$ python3 -q
>>> import numpy as np
>>> np.set_printoptions(suppress=True, linewidth=140)
>>> def rnd(a):
...     return np.round(a, 3) + 0
... 
>>> data = np.loadtxt("run12.csv", delimiter=",")
>>> data
array([[ 0.969, -1.972,  1.421, -0.368,  1.375, -2.581],
       [ 2.434, -4.248,  1.159, -1.081, -1.193, -1.605],
       [-3.246,  1.119, -2.793, -2.565,  1.057,  1.489],
       [-0.012, -4.333,  0.704,  1.683, -0.116,  4.099],
       [ 1.926,  0.614,  0.66 ,  1.89 ,  0.043, -0.611],
       [ 0.975,  4.622, -0.19 , -5.169,  3.519, -1.143],
       [ 1.525, -0.883, -0.725,  0.007,  1.923, -0.61 ]])
>>> hat = data @ np.linalg.solve(data.T @ data, data.T)
>>> rnd(np.linalg.eigvalsh(hat))
array([0., 1., 1., 1., 1., 1., 1.])
>>> rnd(hat @ data[:, 5])
array([-2.581, -1.605,  1.489,  4.099, -0.611, -1.143, -0.61 ])
>>> x = np.array([2, -2, -1, -1, 1, 1])
>>> y = data @ x
>>> rnd(np.linalg.solve(data.T @ data, data.T @ y))
array([ 2., -2., -1., -1.,  1.,  1.])
>>> rnd(np.linalg.pinv(data) @ data)
array([[1., 0., 0., 0., 0., 0.],
       [0., 1., 0., 0., 0., 0.],
       [0., 0., 1., 0., 0., 0.],
       [0., 0., 0., 1., 0., 0.],
       [0., 0., 0., 0., 1., 0.],
       [0., 0., 0., 0., 0., 1.]])
>>> rnd(np.linalg.lstsq(data, y)[0])
array([ 2., -2., -1., -1.,  1.,  1.])
>>> rng = np.random.default_rng(7311)
>>> y = y + 0.1 * rng.normal(size=7)
>>> rnd(y)
array([ 3.685, 10.355, -0.891, 10.147, -0.427,  0.446,  6.854])
>>> beta, *_ = np.linalg.lstsq(data, y)
>>> rnd(data.T @ (y - data @ beta))
array([0., 0., 0., 0., 0., 0.])
>>> U, sigma, vt = np.linalg.svd(data, full_matrices=False)
>>> rnd(sigma / sigma[0])
array([1.   , 0.7  , 0.49 , 0.343, 0.24 , 0.168])
>>> rnd(np.sqrt((sigma ** 2).sum())), rnd(np.linalg.norm(data))
(np.float64(13.906), np.float64(13.906))
>>> np.allclose(U * sigma @ vt, data)
True
>>> mat = np.load("block12.npy")
>>> mat
array([[-1,  0,  0,  0,  0,  0,  0],
       [ 0,  2,  0,  0,  0,  0,  0],
       [ 0,  0, -1,  0,  0,  0,  0],
       [ 0,  0,  0,  1,  0,  0,  0],
       [ 0,  0,  0,  0, -2,  0,  0],
       [ 0,  0,  0,  0,  0, -2,  0],
       [ 0,  0,  0,  0,  0,  0,  0]])
>>> U, sigma, vt = np.linalg.svd(mat)
>>> np.argmax(sigma[:-1] / (sigma[1:] + 1e-6)) + 1
np.int64(6)
>>> out = U[:, :6] @ np.diag(sigma[:6]) @ vt[:6]
>>> np.linalg.matrix_rank(mat, rtol=0.05)
np.int64(6)
>>> np.linalg.matrix_rank(out)
np.int64(6)
>>> arr = np.loadtxt("sample7.csv", delimiter=",")
>>> rnd(arr)
array([[ 0.011, -0.089,  0.056],
       [-0.089,  0.711, -0.444],
       [ 0.056, -0.444,  0.278]])
>>> # applying it twice changes nothing
>>> hat = np.triu(np.array([[-7, -4, 1], [-7, 0, 0], [9, -3, 8]]), 1) + np.eye(3)
>>> out = hat @ arr @ np.linalg.inv(hat)
>>> np.linalg.matrix_rank(out)
np.int64(1)
>>> rnd(np.trace(out)), rnd(np.trace(arr))
(np.float64(1.0), np.float64(1.0))
>>> out = arr / np.sqrt((arr ** 2).mean(axis=1, keepdims=True))
>>> np.linalg.matrix_rank(arr - arr.mean(axis=1, keepdims=True))
np.int64(1)
>>> rnd(out[1])
array([-0.183,  1.461, -0.913])
>>> rnd(np.linalg.norm(out, axis=1))
array([1.732, 1.732, 1.732])
>>> u = np.array([1, 2, -2])
>>> rnd(np.array([np.convolve(row, u, "same") for row in arr]))
array([[-0.067, -0.144,  0.289],
       [ 0.533,  1.156, -2.311],
       [-0.333, -0.722,  1.444]])
>>> rnd(np.polyval(u, arr[1]))
array([-2.17 , -0.072, -2.691])
>>> np.prod(np.diag(mat)), rnd(np.linalg.det(mat))
(np.int64(0), np.float64(0.0))
>>> [int(np.linalg.matrix_rank(np.linalg.matrix_power(mat, p))) for p in range(1, 8)]
[6, 6, 6, 6, 6, 6, 6]
>>> x = np.array([0, 1, 0])
>>> np.linalg.norm(arr @ x) <= np.linalg.norm(arr, 2) * np.linalg.norm(x) + 1e-9
np.True_
>>> (arr @ x).argmax()
np.int64(1)
>>> rnd(arr * x)
array([[ 0.   , -0.089,  0.   ],
       [ 0.   ,  0.711,  0.   ],
       [ 0.   , -0.444,  0.   ]])
>>> Z = np.array([[1, 3, 0, 1, 0], [0, 2, 3, 1, 3], [0, 1, 1, 3, 0]])
>>> feats = np.repeat(Z, 33 // 3, axis=0)
>>> feats = feats + 0.1 * rng.normal(size=feats.shape)
>>> rnd(feats)
array([[ 0.84 ,  3.13 , -0.055,  0.99 , -0.135],
       [ 0.956,  3.045,  0.095,  0.999,  0.084],
       [ 0.918,  2.929,  0.032,  0.816, -0.008],
       [ 1.045,  2.903, -0.263,  1.141, -0.189],
       [ 1.038,  2.722,  0.015,  0.944, -0.056],
       [ 0.924,  3.086,  0.009,  0.911, -0.011],
       [ 0.959,  3.081,  0.075,  0.957,  0.216],
       [ 0.945,  3.089,  0.094,  0.872,  0.059],
       [ 1.116,  2.928, -0.008,  1.014,  0.165],
       [ 0.981,  2.791, -0.123,  1.14 ,  0.047],
       [ 1.117,  2.744,  0.037,  1.003,  0.01 ],
       [ 0.009,  1.932,  2.965,  0.935,  2.998],
       [-0.017,  2.018,  2.913,  0.921,  3.077],
       [ 0.018,  1.988,  3.013,  1.218,  2.954],
       [ 0.09 ,  1.852,  3.147,  0.892,  3.077],
       [ 0.082,  1.878,  3.008,  0.908,  3.027],
       [-0.048,  1.993,  3.009,  1.033,  2.928],
       [-0.074,  2.012,  3.017,  0.86 ,  3.056],
       [ 0.017,  1.928,  2.957,  1.079,  3.015],
       [-0.011,  1.919,  2.859,  0.881,  2.977],
       [ 0.003,  1.984,  3.045,  0.974,  3.065],
       [-0.213,  2.161,  2.942,  0.948,  2.988],
       [-0.074,  1.021,  0.963,  3.001,  0.015],
       [ 0.048,  1.126,  1.015,  3.101, -0.032],
       [-0.078,  1.03 ,  1.   ,  2.83 ,  0.149],
       [ 0.13 ,  1.175,  1.067,  2.992, -0.012],
       [ 0.031,  1.094,  1.077,  3.06 , -0.05 ],
       [-0.022,  1.029,  1.153,  2.983,  0.057],
       [ 0.003,  1.047,  1.081,  2.971, -0.133],
       [-0.192,  0.873,  1.015,  3.018, -0.028],
       [-0.128,  0.864,  0.942,  2.966,  0.113],
       [-0.036,  1.013,  1.089,  3.049, -0.026],
       [-0.114,  1.011,  0.845,  2.993,  0.089]])
>>> out = np.c_[feats[:, :1] @ np.array([[-1]]), np.array([-1, 3, 2, 0, -2, -2, 2, 1, 2, -3, 1, -1, 0, 1, -1, 2, 0, 1, -3, 0, -2, -1, 1, 3, -3, 0, 1, -1, 2, 1, 3, 2, -3])]
>>> rnd(out)
array([[-0.84 , -1.   ],
       [-0.956,  3.   ],
       [-0.918,  2.   ],
       [-1.045,  0.   ],
       [-1.038, -2.   ],
       [-0.924, -2.   ],
       [-0.959,  2.   ],
       [-0.945,  1.   ],
       [-1.116,  2.   ],
       [-0.981, -3.   ],
       [-1.117,  1.   ],
       [-0.009, -1.   ],
       [ 0.017,  0.   ],
       [-0.018,  1.   ],
       [-0.09 , -1.   ],
       [-0.082,  2.   ],
       [ 0.048,  0.   ],
       [ 0.074,  1.   ],
       [-0.017, -3.   ],
       [ 0.011,  0.   ],
       [-0.003, -2.   ],
       [ 0.213, -1.   ],
       [ 0.074,  1.   ],
       [-0.048,  3.   ],
       [ 0.078, -3.   ],
       [-0.13 ,  0.   ],
       [-0.031,  1.   ],
       [ 0.022, -1.   ],
       [-0.003,  2.   ],
       [ 0.192,  1.   ],
       [ 0.128,  3.   ],
       [ 0.036,  2.   ],
       [ 0.114, -3.   ]])
>>> rnd(np.linalg.norm(np.linalg.qr(feats)[0].T @ out, axis=0) ** 2 / ((out ** 2).sum(axis=0) + 1e-12))
array([1.  , 0.11])
>>> rnd(np.linalg.norm(out - feats @ np.linalg.lstsq(feats, out)[0], axis=0))
array([0.   , 9.942])
>>> Q, R = np.linalg.qr(out)
>>> np.allclose(R.T @ R, out.T @ out)
True
>>> rnd(R)
array([[  3.305,  -1.036],
       [  0.   , -10.485]])
>>> rnd(Q @ R)
array([[-0.84 , -1.   ],
       [-0.956,  3.   ],
       [-0.918,  2.   ],
       [-1.045,  0.   ],
       [-1.038, -2.   ],
       [-0.924, -2.   ],
       [-0.959,  2.   ],
       [-0.945,  1.   ],
       [-1.116,  2.   ],
       [-0.981, -3.   ],
       [-1.117,  1.   ],
       [-0.009, -1.   ],
       [ 0.017,  0.   ],
       [-0.018,  1.   ],
       [-0.09 , -1.   ],
       [-0.082,  2.   ],
       [ 0.048,  0.   ],
       [ 0.074,  1.   ],
       [-0.017, -3.   ],
       [ 0.011,  0.   ],
       [-0.003, -2.   ],
       [ 0.213, -1.   ],
       [ 0.074,  1.   ],
       [-0.048,  3.   ],
       [ 0.078, -3.   ],
       [-0.13 ,  0.   ],
       [-0.031,  1.   ],
       [ 0.022, -1.   ],
       [-0.003,  2.   ],
       [ 0.192,  1.   ],
       [ 0.128,  3.   ],
       [ 0.036,  2.   ],
       [ 0.114, -3.   ]])
>>> rnd(np.abs(np.diag(R)))
array([ 3.305, 10.485])
>>> rnd(Q.T @ Q)
array([[1., 0.],
       [0., 1.]])
>>> rnd(abs(R[0, 0])), rnd(np.linalg.norm(out[:, 0]))
(np.float64(3.305), np.float64(3.305))
>>> rank = np.linalg.matrix_rank(mat)
>>> rank
np.int64(6)
>>> ns = np.linalg.svd(mat)[2][rank:].T
>>> [int(np.linalg.matrix_rank(np.delete(mat, i, axis=0))) for i in range(7)]
[5, 5, 5, 5, 5, 5, 6]
>>> mat @ ns
array([[0.],
       [0.],
       [0.],
       [0.],
       [0.],
       [0.],
       [0.]])
>>> ns.shape
(7, 1)
>>> np.linalg.matrix_rank(mat.T @ mat), np.linalg.matrix_rank(mat @ mat.T)
(np.int64(6), np.int64(6))
>>> Z = feats[[27, 5]].astype(float)
>>> for _ in range(6):
...     idx = np.linalg.norm(feats[:, None] - Z, axis=-1).argmin(axis=1)
...     Z = np.array([feats[idx == j].mean(axis=0) for j in range(2)])
... 
>>> idx
array([1, 1, 1, 1, 1, 1, 1, 1, 1, 1, 1, 0, 0, 0, 0, 0, 0, 0, 0, 0, 0, 0, 0, 0, 0, 0, 0, 0, 0, 0, 0, 0, 0])
>>> rnd(Z)
array([[-0.026,  1.498,  2.005,  1.982,  1.514],
       [ 0.985,  2.95 , -0.008,  0.981,  0.017]])
>>> np.abs(Z[1] - Z[0]).argmax()
np.int64(2)
>>> Q, R = np.linalg.qr(feats)
>>> Q.shape, R.shape
((33, 5), (5, 5))
>>> rnd(Q.T @ Q)
array([[1., 0., 0., 0., 0.],
       [0., 1., 0., 0., 0.],
       [0., 0., 1., 0., 0.],
       [0., 0., 0., 1., 0.],
       [0., 0., 0., 0., 1.]])
>>> rnd(abs(R[0, 0])), rnd(np.linalg.norm(feats[:, 0]))
(np.float64(3.305), np.float64(3.305))
>>> X = np.loadtxt("out13.csv", delimiter=",")
>>> X
array([[ 0.804, -0.3  ,  0.797, -0.929,  1.   ],
       [ 0.804, -0.207,  0.77 , -0.753,  0.99 ],
       [ 0.572, -0.264,  0.629, -0.139,  0.598],
       [ 0.03 , -0.371,  0.371,  0.623, -0.881],
       [-0.493, -0.02 , -0.38 ,  0.04 , -0.264],
       [ 0.578, -0.363,  0.696,  0.363, -0.371],
       [ 0.851, -0.706,  0.941, -0.3  ,  0.925],
       [ 0.226,  0.11 ,  0.06 , -0.629,  0.929],
       [-0.984,  0.856, -0.995,  0.979, -1.   ],
       [-0.38 , -0.363,  0.07 ,  0.91 , -0.997],
       [-0.43 ,  0.735, -0.84 , -0.77 ,  0.915],
       [-0.611,  0.658, -0.843,  0.658, -0.985]])
>>> Q, V = np.linalg.qr(X[:, :3])[0], np.linalg.qr(X[:, 3:])[0]
>>> sigma = np.linalg.svd(Q.T @ V, compute_uv=False)
>>> rnd(sigma)
array([0.885, 0.392])
>>> rnd(np.degrees(np.arccos(sigma.clip(0, 1))))
array([27.755, 66.896])
